>>> import numpy as np
>>> np.set_printoptions(precision=1, suppress=True, linewidth=140)
>>> rd = lambda a: np.round(a, 1) + 0
>>> A = np.loadtxt("mat.csv", delimiter=",")
>>> print(A)
[[ 1.  5.  1.  5.  3.  5.  1.]
 [-1.  3. -1.  3.  1.  3. -1.]
 [ 0.  4.  0.  4.  2.  4.  0.]
 [-1.  3. -1.  3.  1.  3. -1.]
 [-1.  3. -1.  3.  1.  3. -1.]
 [-2.  2. -2.  2.  0.  2. -2.]
 [-1.  3. -1.  3.  1.  3. -1.]
 [-1.  3. -1.  3.  1.  3. -1.]
 [-2.  2. -2.  2.  0.  2. -2.]
 [-1.  3. -1.  3.  1.  3. -1.]
 [ 0.  4.  0.  4.  2.  4.  0.]
 [-2.  2. -2.  2.  0.  2. -2.]]
>>> Uu, sigma, vt = np.linalg.svd(A)
>>> vecs = vt[:(sigma > 1e-8).sum()]
>>> rng = np.random.default_rng(8512)
>>> x0 = A[4] + 2 * A[5] + rng.integers(2) * np.eye(7)[4]
>>> print(x0)
[-5.  7. -5.  7.  1.  7. -5.]
>>> print(rd(vecs.T @ vecs))
[[0.3 0.  0.3 0.  0.1 0.  0.3]
 [0.  0.3 0.  0.3 0.1 0.3 0. ]
 [0.3 0.  0.3 0.  0.1 0.  0.3]
 [0.  0.3 0.  0.3 0.1 0.3 0. ]
 [0.1 0.1 0.1 0.1 0.1 0.1 0.1]
 [0.  0.3 0.  0.3 0.1 0.3 0. ]
 [0.3 0.  0.3 0.  0.1 0.  0.3]]
>>> print(rd(np.linalg.norm(x0 - vecs.T @ vecs @ x0)))
0.0
>>> Y = A / np.sqrt((A ** 2).mean(axis=1, keepdims=True))
>>> print(A - A.mean(axis=1, keepdims=True))
[[-2.  2. -2.  2.  0.  2. -2.]
 [-2.  2. -2.  2.  0.  2. -2.]
 [-2.  2. -2.  2.  0.  2. -2.]
 [-2.  2. -2.  2.  0.  2. -2.]
 [-2.  2. -2.  2.  0.  2. -2.]
 [-2.  2. -2.  2.  0.  2. -2.]
 [-2.  2. -2.  2.  0.  2. -2.]
 [-2.  2. -2.  2.  0.  2. -2.]
 [-2.  2. -2.  2.  0.  2. -2.]
 [-2.  2. -2.  2.  0.  2. -2.]
 [-2.  2. -2.  2.  0.  2. -2.]
 [-2.  2. -2.  2.  0.  2. -2.]]
